In [1]: import numpy as np

In [2]: from numpy import linalg as LA

In [3]: np.set_printoptions(precision=2, suppress=True, linewidth=140)

In [4]: rng = np.random.default_rng(77)

In [5]: W0 = np.array([[-1, -3, -1], [0, 3, -1], [-3, 1, -3], [0, -1, -2], [1, 0, 2]]) * (rng.random((5, 3)) < 0.3)

In [6]: print(W0)
[[ 0  0 -1]
 [ 0  0  0]
 [ 0  1  0]
 [ 0  0  0]
 [ 1  0  0]]

In [7]: # rows 1 and 3 are equal

In [8]: x = np.array([0, -2, -2])

In [9]: print(np.sign((W0 @ x).round(6)))
[ 1  0 -1  0  0]

In [10]: print(W0 @ (2 * x))
[ 4  0 -4  0  0]

In [11]: print((W0 * x).sum(axis=1))
[ 2  0 -2  0  0]

In [12]: print(LA.norm(W0 @ x) <= LA.norm(W0, 2) * LA.norm(x) + 1e-9)
True

In [13]: print((W0 @ x).argmax())
0

In [14]: t = np.radians(90)

In [15]: Rm = np.eye(3)

In [16]: Rm[2, 2] = Rm[1, 1] = np.cos(t)

In [17]: Rm[2, 1], Rm[1, 2] = -np.sin(t), np.sin(t)

In [18]: print(Rm.round(2) + 0)
[[ 1.  0.  0.]
 [ 0.  0.  1.]
 [ 0. -1.  0.]]

In [19]: Y = W0 @ Rm.T

In [20]: print(np.round(LA.det(Rm), 2), np.trace(Rm))
1.0 1.0

In [21]: print(np.allclose(W0 @ W0.T, Y @ Y.T))
True

In [22]: q, Rm = LA.qr(W0)

In [23]: print(np.allclose(Rm.T @ Rm, W0.T @ W0))
True

In [24]: print(q.shape, Rm.shape)
(5, 3) (3, 3)

In [25]: print(np.trace(q @ q.T))
3.0

In [26]: print(q @ Rm)
[[ 0.  0. -1.]
 [ 0.  0.  0.]
 [ 0.  1.  0.]
 [ 0.  0.  0.]
 [ 1.  0.  0.]]

In [27]: print(abs(Rm[0, 0]), round(LA.norm(W0[:, 0]), 2))
1.0 1.0

In [28]: print(q)
[[ 0.  0.  1.]
 [-0.  0.  0.]
 [-0. -1.  0.]
 [-0. -0.  0.]
 [-1. -0.  0.]]

In [29]: J = np.load("case15.npy")

In [30]: print(J)
[[-1 -2  2 -2  1]
 [ 0  0  0  0  0]
 [ 1  2 -2  2 -1]]

In [31]: def softmax(z):
    ...:     e = np.exp(z - z.max(axis=-1, keepdims=True))
    ...:     return e / e.sum(axis=-1, keepdims=True)
    ...: 

In [32]: print(softmax(J).sum(axis=1))
[1. 1. 1.]

In [33]: print(softmax(J[1]))
[0.2 0.2 0.2 0.2 0.2]

In [34]: scores = J @ J.T / np.sqrt(5)

In [35]: print(softmax(scores).round(6).argmax(axis=1))
[0 0 2]

In [36]: print(np.round(softmax(scores), 2) + 0)
[[1.   0.   0.  ]
 [0.33 0.33 0.33]
 [0.   0.   1.  ]]

In [37]: print(softmax(scores)[1] @ J)
[0. 0. 0. 0. 0.]

In [38]: Y = J[0, 0] * J[1:] - np.outer(J[1:, 0], J[0])

In [39]: print(Y)
[[0 0 0 0 0]
 [0 0 0 0 0]]

In [40]: print(J[:, 0] / J[0, 0])
[ 1. -0. -1.]

In [41]: rank = LA.matrix_rank(J)

In [42]: print(rank)
1

In [43]: ns = LA.svd(J)[2][rank:].T

In [44]: print([int(LA.matrix_rank(np.delete(J, i, axis=0))) for i in range(3)])
[1, 1, 1]

In [45]: print(np.allclose(J @ ns, 0))
True

In [46]: print(ns @ ns.T)
[[ 0.93 -0.14  0.14 -0.14  0.07]
 [-0.14  0.71  0.29 -0.29  0.14]
 [ 0.14  0.29  0.71  0.29 -0.14]
 [-0.14 -0.29  0.29  0.71  0.14]
 [ 0.07  0.14 -0.14  0.14  0.93]]

In [47]: M = np.loadtxt("x.csv", delimiter=",")

In [48]: print(M)
[[9. 2. 3. 0. 5.]
 [0. 6. 4. 4. 7.]
 [1. 2. 4. 3. 0.]
 [4. 9. 1. 0. 2.]
 [1. 9. 2. 5. 7.]]

In [49]: print(LA.cond(J) > 100)
True

In [50]: print([round(float(x), 2) for x in LA.svd(J, compute_uv=False)[:3]])
[5.29, 0.0, 0.0]

In [51]: z = rng.permutation(5)

In [52]: print(z)
[2 4 1 0 3]

In [53]: Y = M[z][:, z]

In [54]: print(Y)
[[4. 0. 2. 1. 3.]
 [2. 7. 9. 1. 5.]
 [4. 7. 6. 0. 4.]
 [3. 5. 2. 9. 0.]
 [1. 2. 9. 4. 0.]]

In [55]: print(np.sort(np.abs(LA.eigvals(Y))))
[ 3.28  3.28  3.78  7.71 19.1 ]

In [56]: print(np.trace(Y))
26.0

In [57]: print(round(float(LA.det(Y)), 2), round(LA.det(M[z]), 2))
6001.0 6001.0
